$ ipython --no-banner

In [1]: import numpy as np

In [2]: np.set_printoptions(precision=2, suppress=True, linewidth=140, floatmode="fixed")

In [3]: rnd = lambda a: np.round(a, 2) + 0

In [4]: J = np.loadtxt("test7.csv", delimiter=",")

In [5]: print(J)
[[-0.30 -1.70  1.00 -0.80 -1.60  0.00  0.80  1.00 -0.30  0.90]
 [-0.60 -0.70  0.10  0.20  0.37  1.30 -1.00 -0.10  0.10 -0.40]
 [ 1.10  1.40  0.80  0.10  0.21 -1.40 -0.90  0.60 -0.80 -1.50]
 [-0.80 -1.10 -2.40  1.60  3.22  0.50  3.30 -0.20 -1.00  1.70]
 [-1.60  0.70 -0.30  0.70  1.40  2.00 -1.40  0.50  0.10  0.80]
 [ 0.70  0.70  0.50  0.10  0.23  2.00  0.60 -0.90  4.00 -0.30]
 [ 0.10 -0.30  0.70  2.00  4.00  0.00  0.20 -1.90 -0.30  1.20]
 [-0.30 -0.50 -1.00 -0.90 -1.77 -0.60 -1.10 -0.60  0.70  0.50]
 [ 0.10 -0.50  0.10 -1.50 -3.00  0.40  0.10  0.10  0.40  0.20]
 [ 0.80 -0.80  1.20  0.40  0.80 -2.10 -1.30 -0.40 -2.60  0.40]
 [-0.20 -1.80 -0.40  1.30  2.63  0.40 -0.20  1.50  2.10  1.70]
 [-1.40 -1.00 -0.50 -1.70 -3.40  0.80  0.80 -1.10  0.30  0.60]
 [-1.20  0.30 -1.00 -0.20 -0.39  2.10  1.10 -0.80 -2.10 -1.10]
 [-0.20 -0.70 -0.50 -0.70 -1.41 -0.80  1.20  0.50 -0.50  0.50]
 [-0.60 -0.50  1.50  0.10  0.20  1.10  1.60  0.40  0.40  0.90]
 [-0.80  0.80 -1.00  1.70  3.38 -0.20  0.00 -2.40 -1.60  0.30]
 [ 1.90  1.80 -0.20  0.40  0.79  2.30  0.30  0.10 -0.30 -0.30]
 [ 0.90  0.30 -2.40 -2.40 -4.79 -1.60 -0.10 -0.90  0.80 -0.90]
 [ 0.30 -0.80 -0.90  1.60  3.18 -0.80 -0.90 -0.20  1.80  0.90]
 [ 1.90 -0.40  0.60 -0.40 -0.78  0.00  0.00  0.40 -1.00 -1.10]
 [ 0.50 -0.50 -0.40  1.60  3.22  0.70 -1.50  1.30  0.10 -0.80]
 [ 0.60 -0.70 -1.10 -1.00 -2.02  1.00  0.30 -0.10 -1.30 -0.10]
 [ 1.30 -0.10  0.50 -0.10 -0.21  1.00  0.00  0.70  0.80 -0.50]
 [-0.40  0.00 -0.20 -0.20 -0.42  0.00  0.90 -0.90 -0.60 -0.40]
 [-0.80 -0.60  0.50 -0.30 -0.61 -1.20  0.80  0.40 -0.50 -0.40]
 [ 0.30 -0.40 -0.20  1.80  3.61  0.50  0.70  0.40 -1.90 -0.30]
 [-0.40  0.50  0.90 -2.00 -3.98  0.30  0.10 -0.90  0.60 -0.60]
 [ 0.60  0.20  0.60  1.60  3.23 -1.60 -0.80  0.30  0.70 -0.90]
 [ 0.50 -0.60 -0.80  0.00 -0.02 -0.30 -1.10 -1.40 -1.30  0.70]
 [-0.50  0.20  1.60 -1.30 -2.62 -1.50  0.30 -0.20  0.80  1.30]
 [-1.00 -2.00  0.50  1.20  2.41 -1.00  0.40 -1.10  0.40 -0.30]
 [ 0.50  1.40  1.40  0.10  0.23  1.00 -1.70  0.90  0.50  1.40]
 [-0.60  0.90 -1.50 -1.00 -2.01  0.30  0.70 -0.60  1.30 -0.50]
 [ 2.60  1.20  0.70 -1.50 -2.98  0.40  1.60 -0.70  1.40 -0.40]
 [ 0.30  1.40  0.30  0.40  0.79 -0.40  0.20  1.50  0.00 -0.20]
 [-0.30 -0.40 -0.80 -1.40 -2.78 -0.90 -0.90  0.50 -0.60 -0.40]
 [ 0.80  0.40  1.50 -0.70 -1.39 -1.20  0.60  0.30 -1.40 -0.90]
 [-1.80  1.10  1.50 -0.60 -1.23 -0.20 -0.20  0.10  1.30  0.60]]

In [6]: proj = J @ np.linalg.solve(J.T @ J, J.T)

In [7]: print(np.allclose(proj @ proj, proj))
True

In [8]: vec = np.array([-2, 0, 1, 0, 3, -3, 2, 1, -2, -3])

In [9]: rhs = J @ vec

In [10]: print(rnd(np.linalg.pinv(J) @ J))
[[1.00 0.00 0.00 0.00 0.00 0.00 0.00 0.00 0.00 0.00]
 [0.00 1.00 0.00 0.00 0.00 0.00 0.00 0.00 0.00 0.00]
 [0.00 0.00 1.00 0.00 0.00 0.00 0.00 0.00 0.00 0.00]
 [0.00 0.00 0.00 1.00 0.00 0.00 0.00 0.00 0.00 0.00]
 [0.00 0.00 0.00 0.00 1.00 0.00 0.00 0.00 0.00 0.00]
 [0.00 0.00 0.00 0.00 0.00 1.00 0.00 0.00 0.00 0.00]
 [0.00 0.00 0.00 0.00 0.00 0.00 1.00 0.00 0.00 0.00]
 [0.00 0.00 0.00 0.00 0.00 0.00 0.00 1.00 0.00 0.00]
 [0.00 0.00 0.00 0.00 0.00 0.00 0.00 0.00 1.00 0.00]
 [0.00 0.00 0.00 0.00 0.00 0.00 0.00 0.00 0.00 1.00]]

In [11]: print(rnd(np.linalg.solve(J.T @ J, J.T @ rhs)))
[-2.00  0.00  1.00  0.00  3.00 -3.00  2.00  1.00 -2.00 -3.00]

In [12]: print(rnd(np.linalg.lstsq(J, rhs)[0]))
[-2.00  0.00  1.00  0.00  3.00 -3.00  2.00  1.00 -2.00 -3.00]

In [13]: try:
    ...:     np.linalg.solve(J, rhs)
    ...: except np.linalg.LinAlgError as e:
    ...:     print("failed:", e)
    ...: 
failed: Last 2 dimensions of the array must be square

In [14]: rng = np.random.default_rng(17)

In [15]: rhs = rhs + 0.02 * rng.normal(size=38)

In [16]: print(rnd(rhs))
[ -2.68  -2.58   8.32  10.63  -3.84 -13.01   7.98  -9.63 -11.40   9.30  -1.56 -12.18   2.79   0.51   0.11  11.23  -6.30 -13.77   2.15
   0.16   6.68  -7.94  -5.15   2.63   8.08  15.03 -11.29  13.93  -4.10  -5.90  12.50  -9.60  -7.49 -13.74   5.76  -4.74   6.32  -2.69]

In [17]: beta, *_ = np.linalg.lstsq(J, rhs)

In [18]: print(rnd(beta))
[-2.00  0.00  1.00  0.68  2.66 -3.00  2.00  1.01 -2.00 -3.01]

In [19]: print(rnd(np.linalg.norm(rhs - J @ beta)))
0.13
